$ python3 -q
>>> import numpy as np
>>> np.set_printoptions(suppress=True, linewidth=100)
>>> K = np.loadtxt("arr.csv", delimiter=",")
>>> print(K)
[[ 0.1   0.9   1.8   0.7 ]
 [-0.2  -2.3  -4.39 -0.4 ]
 [ 1.    0.2   0.42 -0.8 ]
 [-0.3   0.8   1.65  0.4 ]
 [-1.5   1.3   2.62  0.1 ]
 [ 0.2   0.3   0.49  0.5 ]
 [ 0.4   1.1   2.27  1.3 ]
 [ 1.9   0.9   1.85  0.6 ]
 [-1.7   0.5   1.03  1.  ]
 [ 0.    0.7   1.44  0.1 ]
 [ 1.4   0.    0.04  2.1 ]
 [-1.4   1.    2.09  1.7 ]
 [ 0.9   0.9   1.71 -0.7 ]
 [ 1.4  -1.3  -2.74  1.5 ]
 [-1.3  -0.6  -1.23  0.6 ]
 [ 1.3  -0.8  -1.62 -1.5 ]
 [ 1.5   0.5   1.12  2.2 ]
 [-0.6  -0.2  -0.4   0.9 ]
 [-2.    0.8   1.6   0.9 ]
 [ 1.7  -1.8  -3.54 -0.6 ]
 [-0.3   0.1   0.26  0.6 ]
 [ 1.   -0.3  -0.51 -1.2 ]
 [-1.7   0.4   0.72  0.6 ]
 [ 0.   -1.2  -2.28 -0.2 ]
 [-1.2   0.4   0.61  0.3 ]
 [-0.1  -0.8  -1.58 -0.3 ]
 [-0.5  -0.1  -0.29  0.5 ]
 [ 0.1  -0.9  -1.73  0.6 ]
 [ 1.5  -0.6  -1.14  1.4 ]
 [ 0.   -1.3  -2.64  0.  ]
 [-1.3   1.6   3.14  0.  ]
 [-0.8  -0.6  -1.16 -0.9 ]
 [-1.1   1.1   2.18 -1.3 ]
 [ 1.7  -0.6  -1.26 -1.3 ]]
>>> lab = K[:, 1] > np.median(K[:, 1])
>>> r0 = K[lab].mean(axis=0) - K[~lab].mean(axis=0)
>>> print(np.argsort(-np.abs(r0).round(6), kind="stable"))
[2 1 0 3]
>>> print(r0.round(2))
[-0.74  1.57  3.11  0.34]
>>> print(np.linalg.matrix_rank(K, rtol=0.1))
3
>>> print(np.round(np.abs(np.linalg.svd(K)[2][-1]), 2) + 0)
[0.   0.89 0.45 0.01]
>>> print(np.argsort(-np.linalg.norm(K, axis=0).round(6), kind="stable")[:3])
[2 0 3]
>>> print(np.linalg.cond(K) > 100)
False
>>> print(round(np.log10(np.linalg.cond(K))))
2
>>> print(round(float(np.linalg.norm(K, 2) / np.linalg.norm(K)), 2))
0.83
>>> print([round(float(x), 2) for x in np.linalg.svd(K, compute_uv=False)[:3]])
[12.51, 6.1, 5.57]
>>> A2 = np.c_[K[:, :1] @ np.array([[3]]), np.array([7, 3, 8, 9, 3, 1, 1, 4, 6, 6, 6, 0, 9, 0, 3, 7, 5, 4, 8, 3, 5, 1, 4, 6, 0, 5, 8, 3, 8, 1, 0, 2, 3, 7])]
>>> print(A2.round(2))
[[ 0.3  7. ]
 [-0.6  3. ]
 [ 3.   8. ]
 [-0.9  9. ]
 [-4.5  3. ]
 [ 0.6  1. ]
 [ 1.2  1. ]
 [ 5.7  4. ]
 [-5.1  6. ]
 [ 0.   6. ]
 [ 4.2  6. ]
 [-4.2  0. ]
 [ 2.7  9. ]
 [ 4.2  0. ]
 [-3.9  3. ]
 [ 3.9  7. ]
 [ 4.5  5. ]
 [-1.8  4. ]
 [-6.   8. ]
 [ 5.1  3. ]
 [-0.9  5. ]
 [ 3.   1. ]
 [-5.1  4. ]
 [ 0.   6. ]
 [-3.6  0. ]
 [-0.3  5. ]
 [-1.5  8. ]
 [ 0.3  3. ]
 [ 4.5  8. ]
 [ 0.   1. ]
 [-3.9  0. ]
 [-2.4  2. ]
 [-3.3  3. ]
 [ 5.1  7. ]]
>>> print(np.round(np.linalg.lstsq(K, A2[:, 0])[0], 2) + 0)
[3. 0. 0. 0.]
>>> print(np.linalg.matrix_rank(A2))
2
>>> print(np.round(np.linalg.norm(np.linalg.qr(K)[0].T @ A2, axis=0) ** 2 / ((A2 ** 2).sum(axis=0) + 1e-12), 2))
[1.   0.07]
>>> r0, r1 = K[22], K[28]
>>> print(round(r0 @ r1, 2))
-2.77
>>> print(round(r0 @ r0, 2))
3.93
>>> pr = (r0 @ r1) / (r0 @ r0) * r0
>>> print(round((r1 - pr) @ r0, 2))
-0.0
>>> print(round(np.linalg.norm(r0 + r1) ** 2 + np.linalg.norm(r0 - r1) ** 2, 2))
19.6
>>> print(np.linalg.matrix_rank(np.outer(r0, r1)))
1
>>> print(np.round(r1 - pr, 2))
[ 0.3  -0.32 -0.63  1.82]
>>> A = np.loadtxt("dump.csv", delimiter=",")
>>> print(A)
[[-4.  0. -5.  3.  1. -2.]
 [-6. -2. -7.  1. -1. -4.]
 [-7. -3. -8.  0. -2. -5.]
 [-4.  0. -5.  3.  1. -2.]
 [-1.  3. -2.  6.  4.  1.]
 [-2.  2. -3.  5.  3.  0.]]
>>> # rank 2
>>> print(round(np.linalg.norm(A[2] - A[1]), 2))
2.45
>>> print(np.round(np.linalg.norm(A, axis=0), 2))
[11.05  5.1  13.27  8.94  5.66  7.07]
>>> print(A[2] @ A[1])
126.0
>>> print(np.round(np.linalg.norm(A, "nuc"), 2))
30.08
>>> print(np.linalg.norm(A, axis=1).argmax())
2
>>> print(np.round(np.linalg.norm(A) ** 2 / np.linalg.norm(A, 2) ** 2, 2))
1.33
>>> print(round(np.linalg.norm(A, 2), 2))
19.14
>>> print(np.round(np.linalg.norm(A[2], 1), 2), round(float(np.linalg.norm(A[2], np.inf)), 2))
25.0 8.0
>>> t3 = np.stack([A, -2 * A, A[::-1]])
>>> print(np.linalg.matrix_rank(t3.reshape(3, -1)))
2
>>> print(t3.shape)
(3, 6, 6)
>>> print((t3 @ A.T).shape)
(3, 6, 6)
>>> print(np.round(np.linalg.matrix_power(A, 2), 2))
[[ 42.  14.  49.  -7.   7.  28.]
 [ 90.  14. 109. -43.  -5.  52.]
 [114.  14. 139. -61. -11.  64.]
 [ 42.  14.  49.  -7.   7.  28.]
 [-30.  14. -41.  47.  25.  -8.]
 [ -6.  14. -11.  29.  19.   4.]]
>>> print((A - A.T) / 2)
[[ 0.   3.   1.   3.5  1.   0. ]
 [-3.   0.  -2.   0.5 -2.  -3. ]
 [-1.   2.   0.   2.5  0.  -1. ]
 [-3.5 -0.5 -2.5  0.  -2.5 -3.5]
 [-1.   2.   0.   2.5  0.  -1. ]
 [ 0.   3.   1.   3.5  1.   0. ]]
>>> print(round(float(np.abs(np.linalg.eigvals(A)).max()), 2))
13.31
>>> print(A @ A)
[[ 42.  14.  49.  -7.   7.  28.]
 [ 90.  14. 109. -43.  -5.  52.]
 [114.  14. 139. -61. -11.  64.]
 [ 42.  14.  49.  -7.   7.  28.]
 [-30.  14. -41.  47.  25.  -8.]
 [ -6.  14. -11.  29.  19.   4.]]
